$ ipython --no-banner

In [1]: import numpy as np

In [2]: np.set_printoptions(precision=4, suppress=True, linewidth=200)

In [3]: M = np.loadtxt("run6.csv", delimiter=",")

In [4]: M
Out[4]: 
array([[-0.2,  0.3, -1.1],
       [ 1.2, -1.3,  0.1],
       [-0.1, -0.3, -0.6]])

In [5]: P = np.triu(np.array([[-1, -3, -1], [0, 3, 1], [-2, -3, 2]]), 1) + np.eye(3)

In [6]: Y = P @ M @ np.linalg.inv(P)

In [7]: np.poly(Y)
Out[7]: array([ 1.  ,  2.1 ,  0.72, -0.59])

In [8]: Y
Out[8]: 
array([[-3.7, -6.6,  2.1],
       [ 1.1,  1.7, -1.1],
       [-0.1, -0.6, -0.1]])

In [9]: np.linalg.matrix_rank(Y)
Out[9]: np.int64(3)

In [10]: round(float(np.linalg.det(Y[::-1])), 4)
Out[10]: -0.59

In [11]: round(np.linalg.det(2 * Y), 4), round(np.linalg.det(Y), 4)
Out[11]: (np.float64(4.72), np.float64(0.59))

In [12]: np.einsum("ii->", Y)
Out[12]: np.float64(-2.1)

In [13]: np.poly(Y)
Out[13]: array([ 1.  ,  2.1 ,  0.72, -0.59])

In [14]: F = np.array([[3, 0, 0], [0, -3, 1], [0, 2, -1]])

In [15]: # splits into 2 blocks

In [16]: Y = np.linalg.inv(F)

In [17]: np.round(F @ Y, 4) + 0
Out[17]: 
array([[1., 0., 0.],
       [0., 1., 0.],
       [0., 0., 1.]])

In [18]: Y
Out[18]: 
array([[ 0.3333,  0.    ,  0.    ],
       [-0.    , -1.    , -1.    ],
       [-0.    , -2.    , -3.    ]])

In [19]: vec = np.array([1, 0, -1])

In [20]: h = np.maximum(Y @ vec, 0)

In [21]: np.flatnonzero(h > 1e-9)
Out[21]: array([0, 1, 2])

In [22]: np.maximum(Y @ (3 * vec), 0)
Out[22]: array([1., 3., 9.])

In [23]: h
Out[23]: array([0.3333, 1.    , 3.    ])

In [24]: Y = F[0, 0] * F[1:] - np.outer(F[1:, 0], F[0])

In [25]: Y
Out[25]: 
array([[ 0, -9,  3],
       [ 0,  6, -3]])

In [26]: np.flatnonzero(~Y.round(6).any(axis=1))
Out[26]: array([], dtype=int64)

In [27]: F[:, 0] / F[0, 0]
Out[27]: array([1., 0., 0.])

In [28]: W0 = np.array([[0.4, 0.8, 0.3], [2.8, 1.4, 0.6], [1.3, -0.8, -1.6]])

In [29]: W0
Out[29]: 
array([[ 0.4,  0.8,  0.3],
       [ 2.8,  1.4,  0.6],
       [ 1.3, -0.8, -1.6]])

In [30]: Y = np.linalg.inv(M)

In [31]: np.linalg.det(M) * Y
Out[31]: 
array([[ 0.81,  0.51, -1.4 ],
       [ 0.71,  0.01, -1.3 ],
       [-0.49, -0.09, -0.1 ]])

In [32]: Y
Out[32]: 
array([[ 1.3729,  0.8644, -2.3729],
       [ 1.2034,  0.0169, -2.2034],
       [-0.8305, -0.1525, -0.1695]])

In [33]: np.linalg.inv(Y)
Out[33]: 
array([[-0.2,  0.3, -1.1],
       [ 1.2, -1.3,  0.1],
       [-0.1, -0.3, -0.6]])

In [34]: (np.abs(Y) > 1e-9).astype(int)
Out[34]: 
array([[1, 1, 1],
       [1, 1, 1],
       [1, 1, 1]])

In [35]: Q = W0.astype(float).copy()

In [36]: for j in range(3):
    ...:     Q[:, j] -= Q[:, :j] @ (Q[:, :j].T @ Q[:, j])
    ...:     Q[:, j] /= np.linalg.norm(Q[:, j])
    ...: 

In [37]: np.round(Q.T @ Q, 4) + 0
Out[37]: 
array([[1., 0., 0.],
       [0., 1., 0.],
       [0., 0., 1.]])

In [38]: A = np.loadtxt("sample1.csv", delimiter=",")

In [39]: A
Out[39]: 
array([[-5.9928,  1.9922, -3.996 ],
       [-3.019 ,  0.9796, -1.9974],
       [-9.0084,  2.9791, -6.0177]])

In [40]: np.linalg.norm(A, axis=0)
Out[40]: array([11.233 ,  3.7153,  7.4947])

In [41]: round(A[2] @ A[0], 4)
Out[41]: np.float64(83.9672)

In [42]: np.round(np.linalg.norm(A, "nuc"), 4)
Out[42]: np.float64(14.0374)

In [43]: round(np.linalg.norm(A, 1), 4), round(np.linalg.norm(A, np.inf), 4)
Out[43]: (np.float64(18.0202), np.float64(18.0052))

In [44]: f = np.array([-1, 0])

In [45]: np.cross(A[0, :3], A[1, :3])
Out[45]: array([-0.0647,  0.0939,  0.1439])

In [46]: np.array([np.convolve(row, f, "same") for row in A])
Out[46]: 
array([[ 5.9928, -1.9922,  3.996 ],
       [ 3.019 , -0.9796,  1.9974],
       [ 9.0084, -2.9791,  6.0177]])

In [47]: np.convolve(A[0], f)
Out[47]: array([ 5.9928, -1.9922,  3.996 ,  0.    ])

In [48]: np.polyval(f, A[0])
Out[48]: array([ 5.9928, -1.9922,  3.996 ])

In [49]: np.correlate(A[0], A[1], "full")
Out[49]: array([11.97  , -9.8498, 28.0254, -9.9289, 12.0639])

In [50]: rng = np.random.default_rng(65)

In [51]: mat = np.triu(rng.random((3, 3)) < 0.8, 1).astype(int)

In [52]: mat = mat + mat.T

In [53]: mat
Out[53]: 
array([[0, 1, 1],
       [1, 0, 1],
       [1, 1, 0]])

In [54]: mat @ np.ones(3)
Out[54]: array([2., 2., 2.])

In [55]: (mat @ mat)[0]
Out[55]: array([2, 1, 1])

In [56]: np.fft.fft(mat[0])
Out[56]: array([ 2.+0.j, -1.+0.j, -1.+0.j])

In [57]: K = np.loadtxt("case5.csv", delimiter=",")

In [58]: K
Out[58]: 
array([[ 0.1781, -0.493 ,  0.493 ],
       [-0.5154,  0.9366, -0.9366],
       [-0.0599,  0.1781, -0.1781],
       [ 0.0599, -0.1781,  0.1781],
       [ 0.1489, -0.4219,  0.4219],
       [ 0.1781, -0.493 ,  0.493 ],
       [-0.207 ,  0.5581, -0.5581],
       [ 0.2355, -0.6169,  0.6169],
       [ 0.3714, -0.8243,  0.8243],
       [ 0.2913, -0.7163,  0.7163],
       [ 0.207 , -0.5581,  0.5581],
       [ 0.1194, -0.3452,  0.3452],
       [ 0.1194, -0.3452,  0.3452],
       [ 0.03  , -0.0898,  0.0898],
       [-0.1781,  0.493 , -0.493 ],
       [-0.0599,  0.1781, -0.1781],
       [-0.2636,  0.6696, -0.6696],
       [ 0.4219, -0.8741,  0.8741],
       [ 0.0599, -0.1781,  0.1781],
       [-0.493 ,  0.9246, -0.9246],
       [ 0.1781, -0.493 ,  0.493 ],
       [-0.3452,  0.7932, -0.7932],
       [ 0.1781, -0.493 ,  0.493 ],
       [ 0.207 , -0.5581,  0.5581],
       [ 0.2636, -0.6696,  0.6696]])

In [59]: np.abs(np.diag(np.linalg.qr(K)[1])) > 1e-9
Out[59]: array([ True,  True, False])

In [60]: K @ np.linalg.pinv(K) @ K
Out[60]: 
array([[ 0.1781, -0.493 ,  0.493 ],
       [-0.5154,  0.9366, -0.9366],
       [-0.0599,  0.1781, -0.1781],
       [ 0.0599, -0.1781,  0.1781],
       [ 0.1489, -0.4219,  0.4219],
       [ 0.1781, -0.493 ,  0.493 ],
       [-0.207 ,  0.5581, -0.5581],
       [ 0.2355, -0.6169,  0.6169],
       [ 0.3714, -0.8243,  0.8243],
       [ 0.2913, -0.7163,  0.7163],
       [ 0.207 , -0.5581,  0.5581],
       [ 0.1194, -0.3452,  0.3452],
       [ 0.1194, -0.3452,  0.3452],
       [ 0.03  , -0.0898,  0.0898],
       [-0.1781,  0.493 , -0.493 ],
       [-0.0599,  0.1781, -0.1781],
       [-0.2636,  0.6696, -0.6696],
       [ 0.4219, -0.8741,  0.8741],
       [ 0.0599, -0.1781,  0.1781],
       [-0.493 ,  0.9246, -0.9246],
       [ 0.1781, -0.493 ,  0.493 ],
       [-0.3452,  0.7932, -0.7932],
       [ 0.1781, -0.493 ,  0.493 ],
       [ 0.207 , -0.5581,  0.5581],
       [ 0.2636, -0.6696,  0.6696]])

In [61]: def softmax(z):
    ...:     e = np.exp(z - z.max(axis=-1, keepdims=True))
    ...:     return e / e.sum(axis=-1, keepdims=True)
    ...: 

In [62]: softmax(K[16])
Out[62]: array([0.2376, 0.6041, 0.1583])

In [63]: scores = K @ K.T / np.sqrt(3)

In [64]: softmax(scores).round(6).argmax(axis=1)
Out[64]: array([17,  1,  1, 17, 17, 17,  1, 17, 17, 17, 17, 17, 17, 17,  1,  1,  1, 17, 17,  1, 17,  1, 17, 17, 17])

In [65]: Y = np.array([[-2, 2, -3, 2]])

In [66]: X = Y.T @ Y

In [67]: X
Out[67]: 
array([[ 4, -4,  6, -4],
       [-4,  4, -6,  4],
       [ 6, -6,  9, -6],
       [-4,  4, -6,  4]])

In [68]: # rows and columns are dependent

In [69]: np.linalg.lstsq(X[:-1].T, X[-1])[2]
Out[69]: np.int32(1)

In [70]: np.unique(X.round(6), axis=0).shape
Out[70]: (3, 4)

In [71]: np.round(np.sort(np.abs(np.linalg.eigvals(X))), 4) + 0
Out[71]: array([ 0.,  0.,  0., 21.])

In [72]: (X + X.T) / 2
Out[72]: 
array([[ 4., -4.,  6., -4.],
       [-4.,  4., -6.,  4.],
       [ 6., -6.,  9., -6.],
       [-4.,  4., -6.,  4.]])

In [73]: P = np.triu(np.array([[-9, -9, 0], [-7, -8, -6], [-9, 2, -4]]), 1) + np.eye(3)

In [74]: Y = P @ F @ np.linalg.inv(P)

In [75]: Y
Out[75]: 
array([[  3.,  54., 315.],
       [  0., -15., -83.],
       [  0.,   2.,  11.]])

In [76]: P @ F - F @ P
Out[76]: 
array([[  0.,  54.,  -9.],
       [  0., -12., -12.],
       [  0.,   0.,  12.]])

In [77]: np.trace(Y), np.trace(F)
Out[77]: (np.float64(-1.0), np.int64(-1))

In [78]: np.linalg.matrix_rank(Y)
Out[78]: np.int64(3)

In [79]: np.linalg.matrix_rank(Y, rtol=0.1)
Out[79]: np.int64(1)

In [80]: [round(float(x), 4) for x in np.linalg.svd(Y, compute_uv=False)[:3]]
Out[80]: [330.7383, 1.0711, 0.0085]

In [81]: ev, V = np.linalg.eigh(X)

In [82]: np.linalg.eigvalsh(X + -1 * np.eye(4))
Out[82]: array([-1., -1., -1., 20.])

In [83]: (ev > 1e-8).sum(), (ev < -1e-8).sum()
Out[83]: (np.int64(1), np.int64(0))

In [84]: ev.round(4) + 0
Out[84]: array([ 0.,  0.,  0., 21.])

In [85]: np.round(np.linalg.svd(X, compute_uv=False), 4) + 0
Out[85]: array([21.,  0.,  0.,  0.])

In [86]: np.round(np.linalg.eigvalsh(X @ X), 4) + 0
Out[86]: array([  0.,   0.,   0., 441.])

In [87]: np.abs(V[:, -1])
Out[87]: array([0.4364, 0.4364, 0.6547, 0.4364])

In [88]: feats = np.load("w.npy")

In [89]: feats
Out[89]: 
array([[1, 1, 0],
       [1, 1, 0],
       [0, 0, 1]])

In [90]: # rows 0 and 1 are equal

In [91]: rk = np.linalg.matrix_rank(feats)

In [92]: rk
Out[92]: np.int64(2)

In [93]: null = np.linalg.svd(feats)[2][rk:].T

In [94]: [int(np.linalg.matrix_rank(feats[:, :j + 1])) for j in range(3)]
Out[94]: [1, 1, 2]

In [95]: [int(np.linalg.matrix_rank(np.delete(feats, i, axis=0))) for i in range(3)]
Out[95]: [2, 2, 1]

In [96]: null.shape
Out[96]: (3, 1)

In [97]: [int(np.linalg.matrix_rank(feats[:i])) for i in range(1, len(feats) + 1)]
Out[97]: [1, 1, 2]

In [98]: np.linalg.lstsq(feats[:-1].T, feats[-1])[2]
Out[98]: np.int32(1)

In [99]: np.unique(feats.round(6), axis=0).shape
Out[99]: (2, 3)

In [100]: np.abs(np.diag(np.linalg.qr(feats)[1])) > 1e-9
Out[100]: array([ True, False,  True])

In [101]: np.allclose(feats[:-1].T @ np.linalg.lstsq(feats[:-1].T, feats[-1])[0], feats[-1])
Out[101]: False

In [102]: round(np.trace(np.linalg.pinv(feats) @ feats), 4)
Out[102]: np.float64(2.0)

In [103]: feats @ np.linalg.pinv(feats) @ feats
Out[103]: 
array([[1., 1., 0.],
       [1., 1., 0.],
       [0., 0., 1.]])

In [104]: Y = feats / np.sqrt((feats ** 2).mean(axis=1, keepdims=True))

In [105]: np.linalg.matrix_rank(Y) == np.linalg.matrix_rank(feats)
Out[105]: np.True_

In [106]: feats - feats.mean(axis=1, keepdims=True)
Out[106]: 
array([[ 0.3333,  0.3333, -0.6667],
       [ 0.3333,  0.3333, -0.6667],
       [-0.3333, -0.3333,  0.6667]])
